$ ipython --no-banner

In [1]: import numpy as np

In [2]: from numpy import linalg as LA

In [3]: np.set_printoptions(suppress=True, linewidth=140)

In [4]: def rd(a):
   ...:     return np.round(a, 1) + 0
   ...: 

In [5]: mat = np.load("case4.npy")

In [6]: print(mat)
[[  0.5  -1.9   1.3   2. ]
 [ -1.2  -0.2  -1.8   0.4]
 [ -2.3  -1.1   0.6   0.7]
 [ -0.6   0.1  -1.7  -0.7]
 [  1.2   1.    1.7  -1.8]
 [-13.   17.   -3.   -2. ]
 [  1.7  -1.2  -0.3  -1.7]
 [  0.9  -2.    2.   -0.1]
 [  1.3  -0.7   1.1   0. ]
 [ -1.4  -1.    0.7  -0.1]
 [ -0.4   0.2  -0.8  -0.1]
 [  0.7   0.5  -2.6   0.6]
 [ -0.9   0.6  -3.6   0.2]
 [  1.4   1.9  -0.2  -1.4]
 [  0.3  -0.5   0.1   0.1]
 [ -1.9   1.3  -0.6   0.9]
 [ -1.2  -0.4   0.3   1.5]]

In [7]: cov = np.cov(mat, rowvar=False)

In [8]: print(np.argwhere(np.triu(np.abs(np.corrcoef(mat.T)) > 0.8, 1)))
[[0 1]]

In [9]: print(rd(np.corrcoef(mat[:, 2], mat[:, 3])[0, 1]))
0.1

In [10]: print(cov.shape)
(4, 4)

In [11]: print(rd(mat.std(axis=0)))
[3.3 4.2 1.6 1.1]

In [12]: lab = mat[:, 0] > np.median(mat[:, 0])

In [13]: u = mat[lab].mean(axis=0) - mat[~lab].mean(axis=0)

In [14]: print(rd(u))
[ 3.5 -2.2  1.5 -0.4]

In [15]: print(((mat - mat.mean(axis=0)) @ u > 0).astype(int))
[1 0 1 1 1 0 1 1 1 1 1 1 0 1 1 0 1]

In [16]: hat = mat @ LA.solve(mat.T @ mat, mat.T)

In [17]: print(rd(LA.eigvalsh(hat)))
[0. 0. 0. 0. 0. 0. 0. 0. 0. 0. 0. 0. 0. 1. 1. 1. 1.]

In [18]: cen = mat - mat.mean(axis=0)

In [19]: evecs = LA.svd(cen)[2][:1]

In [20]: A2 = cen - cen @ evecs.T @ evecs

In [21]: print(rd(A2.std(axis=0)))
[1.  0.7 1.4 1. ]

In [22]: print(LA.norm(A2, axis=1).round(6).argmax())
12

In [23]: print(rd((cen @ evecs.T).std(axis=0)))
[5.3]

In [24]: Z = mat[[16, 1]].astype(float)

In [25]: for _ in range(6):
    ...:     lab = LA.norm(mat[:, None] - Z, axis=-1).argmin(axis=1)
    ...:     Z = np.array([mat[lab == j].mean(axis=0) for j in range(2)])
    ...: 

In [26]: print(lab)
[0 0 0 0 0 1 0 0 0 0 0 0 0 0 0 0 0]

In [27]: print(np.abs(Z[1] - Z[0]).argmax())
1

In [28]: print(rd(Z))
[[ -0.1  -0.2  -0.2   0. ]
 [-13.   17.   -3.   -2. ]]

In [29]: print(np.bincount(lab))
[16  1]

In [30]: print(rd(Z[1] - Z[0]))
[-12.9  17.2  -2.8  -2. ]

In [31]: W0 = np.array([[2, 1, 2, 1, 2, 1],
    ...:     [-1, 2, -1, 2, -1, 2],
    ...:     [-1, -1, -1, -1, -1, -1],
    ...:     [2, 1, 2, 1, 2, 1],
    ...:     [-1, 2, -1, 2, -1, 2],
    ...:     [-1, -1, -1, -1, -1, -1]])

In [32]: Uu, sig, Vt = LA.svd(W0)

In [33]: print(rd(sig))
[6.5 5.5 0.  0.  0.  0. ]

In [34]: print(np.argmax(sig[:-1] / (sig[1:] + 1e-6)) + 1)
2

In [35]: A2 = Uu[:, :2] @ np.diag(sig[:2]) @ Vt[:2]

In [36]: print(LA.matrix_rank(W0, rtol=0.05))
2

In [37]: print(rd(LA.norm(W0 - A2, 2)), rd(sig[2]))
0.0 0.0

In [38]: print(rd(A2))
[[ 2.  1.  2.  1.  2.  1.]
 [-1.  2. -1.  2. -1.  2.]
 [-1. -1. -1. -1. -1. -1.]
 [ 2.  1.  2.  1.  2.  1.]
 [-1.  2. -1.  2. -1.  2.]
 [-1. -1. -1. -1. -1. -1.]]

In [39]: def softmax(z):
    ...:     e = np.exp(z - z.max(axis=-1, keepdims=True))
    ...:     return e / e.sum(axis=-1, keepdims=True)
    ...: 

In [40]: print(rd(softmax(W0[4] + 5)))
[0.  0.3 0.  0.3 0.  0.3]

In [41]: print(rd(softmax(W0).sum(axis=1)))
[1. 1. 1. 1. 1. 1.]

In [42]: S = W0 @ W0.T / np.sqrt(6)

In [43]: print(softmax(S).round(6).argmax(axis=1))
[0 1 2 0 1 2]

In [44]: print(rd(LA.norm(W0, 2) / LA.norm(W0)))
0.8

In [45]: M = np.array([[1, 0, 0, 0], [0, 0, 0, 1], [0, 0, 1, 0], [0, 1, 0, 0]])

In [46]: # orthonormal columns

In [47]: u = np.array([0, 0, 0, 1])

In [48]: A2 = M + np.outer(u, np.eye(4)[3])

In [49]: print(A2)
[[1. 0. 0. 0.]
 [0. 0. 0. 1.]
 [0. 0. 1. 0.]
 [0. 1. 0. 1.]]

In [50]: vec = np.array([2, 3, 2, -2])

In [51]: print(4 - LA.matrix_rank(M - np.eye(4), tol=1e-8))
3

In [52]: print(rd(np.sort(np.abs(np.degrees(np.angle(LA.eigvals(M)))))))
[  0.   0.   0. 180.]

In [53]: print(rd(np.abs(LA.eigvals(M))))
[1. 1. 1. 1.]

In [54]: print(M.T @ (M @ vec))
[ 2  3  2 -2]

In [55]: print(rd(LA.norm(vec)), rd(LA.norm(M @ vec)))
4.6 4.6

In [56]: rng = np.random.default_rng(15)

In [57]: lab = rng.permutation(4)

In [58]: print(lab)
[0 2 3 1]

In [59]: A2 = M[lab][:, lab]

In [60]: print(A2)
[[1 0 0 0]
 [0 1 0 0]
 [0 0 0 1]
 [0 0 1 0]]

In [61]: print(np.trace(A2))
2

In [62]: m1 = np.array([[-2.0, -0.4, 0.6],
    ...:     [-0.5, 0.8, 0.7],
    ...:     [-0.5, 0.6, 0.6],
    ...:     [0.2, 0.0, 1.8],
    ...:     [0.1, 0.0, 1.5]])

In [63]: vec = np.array([-2, -5, -2])

In [64]: target = m1 @ vec

In [65]: print(rd(LA.pinv(m1) @ m1))
[[1. 0. 0.]
 [0. 1. 0.]
 [0. 0. 1.]]

In [66]: print(rd(LA.lstsq(m1, target)[0]))
[-2. -5. -2.]

In [67]: target = target + 0.3 * rng.normal(size=5)

In [68]: print(rd(target))
[ 4.4 -4.7 -3.1 -4.2 -3. ]

In [69]: coef, *_ = LA.lstsq(m1, target)

In [70]: print(rd(coef))
[-1.8 -5.  -2. ]

In [71]: print(rd(m1.T @ (target - m1 @ coef)))
[0. 0. 0.]

In [72]: print(coef.round())
[-2. -5. -2.]

In [73]: F = np.load("run16.npy")

In [74]: print(F)
[[0 0 0 1 1]
 [0 0 1 0 0]
 [0 1 0 0 0]
 [1 0 0 0 1]
 [1 0 0 1 0]]

In [75]: A2 = np.c_[mat[:, :2] @ np.array([[0, 1], [0, 1]]), np.array([1, -2, -1, -1, 2, 0, 2, 0, 1, -2, 1, 0, -1, 0, 0, 0, -2])]

In [76]: print(rd(A2))
[[ 0.  -1.4  1. ]
 [ 0.  -1.4 -2. ]
 [ 0.  -3.4 -1. ]
 [ 0.  -0.5 -1. ]
 [ 0.   2.2  2. ]
 [ 0.   4.   0. ]
 [ 0.   0.5  2. ]
 [ 0.  -1.1  0. ]
 [ 0.   0.6  1. ]
 [ 0.  -2.4 -2. ]
 [ 0.  -0.2  1. ]
 [ 0.   1.2  0. ]
 [ 0.  -0.3 -1. ]
 [ 0.   3.3  0. ]
 [ 0.  -0.2  0. ]
 [ 0.  -0.6  0. ]
 [ 0.  -1.6 -2. ]]

In [77]: print(rd(LA.norm(A2 - mat @ LA.lstsq(mat, A2)[0], axis=0)))
[0.  0.  3.6]

In [78]: print(LA.matrix_rank(np.c_[mat, A2]))
5

In [79]: print(rd(LA.norm(LA.qr(mat)[0].T @ A2, axis=0) ** 2 / ((A2 ** 2).sum(axis=0) + 1e-12)))
[0.  1.  0.5]

In [80]: Uu, sig, Vt = LA.svd(A2)

In [81]: evecs = Vt[:(sig > 1e-8).sum()]

In [82]: vec = A2[6] + 3 * A2[2] + rng.integers(2) * np.eye(3)[0]

In [83]: print(vec)
[ 1.  -9.7 -1. ]

In [84]: print(rd(evecs.T @ evecs))
[[0. 0. 0.]
 [0. 1. 0.]
 [0. 0. 1.]]

In [85]: print(rd(np.diag(evecs.T @ evecs)))
[0. 1. 1.]

In [86]: print(np.allclose(evecs.T @ evecs @ vec, vec))
False

In [87]: t = np.sort(rng.uniform(-2, 2, 14))

In [88]: feats = np.c_[t, t ** 2, t ** 3] @ np.array([[-1, 1, -1, 0], [-4, -3, 4, 4], [1, -1, -4, 1]])

In [89]: print(rd(feats))
[[-20.1  -5.9  45.4   7.7]
 [ -4.8  -3.3  10.6   3.4]
 [ -1.5  -1.7   3.7   1.5]
 [ -1.1  -1.5   3.1   1.3]
 [ -0.4  -0.9   1.6   0.7]
 [  0.   -0.3   0.3   0.1]
 [ -0.2   0.1  -0.1   0.1]
 [ -0.4   0.1  -0.1   0.2]
 [ -4.8  -4.1  -1.8   6.5]
 [ -6.3  -6.9  -4.2  10.2]
 [ -7.5  -9.5  -7.   13.5]
 [ -8.7 -13.1 -11.3  18. ]
 [ -8.8 -13.3 -11.6  18.3]
 [ -9.5 -15.9 -15.   21.4]]

In [90]: # rows and columns are dependent

In [91]: print(rd(feats @ LA.pinv(feats) @ feats))
[[-20.1  -5.9  45.4   7.7]
 [ -4.8  -3.3  10.6   3.4]
 [ -1.5  -1.7   3.7   1.5]
 [ -1.1  -1.5   3.1   1.3]
 [ -0.4  -0.9   1.6   0.7]
 [  0.   -0.3   0.3   0.1]
 [ -0.2   0.1  -0.1   0.1]
 [ -0.4   0.1  -0.1   0.2]
 [ -4.8  -4.1  -1.8   6.5]
 [ -6.3  -6.9  -4.2  10.2]
 [ -7.5  -9.5  -7.   13.5]
 [ -8.7 -13.1 -11.3  18. ]
 [ -8.8 -13.3 -11.6  18.3]
 [ -9.5 -15.9 -15.   21.4]]

In [92]: print(rd(np.trace(LA.pinv(feats) @ feats)))
3.0

In [93]: print(np.abs(np.diag(LA.qr(feats)[1])) > 1e-9)
[ True  True  True False]

In [94]: Z = feats[[11, 7]].astype(float)

In [95]: for _ in range(5):
    ...:     lab = LA.norm(feats[:, None] - Z, axis=-1).argmin(axis=1)
    ...:     Z = np.array([feats[lab == j].mean(axis=0) for j in range(2)])
    ...: 

In [96]: print(lab)
[1 1 1 1 1 1 1 1 1 0 0 0 0 0]

In [97]: print(rd(Z))
[[ -8.2 -11.7  -9.8  16.3]
 [ -3.7  -2.    7.    2.4]]

In [98]: print(np.bincount(lab))
[5 9]

In [99]: print(np.abs(Z[1] - Z[0]).argmax())
2
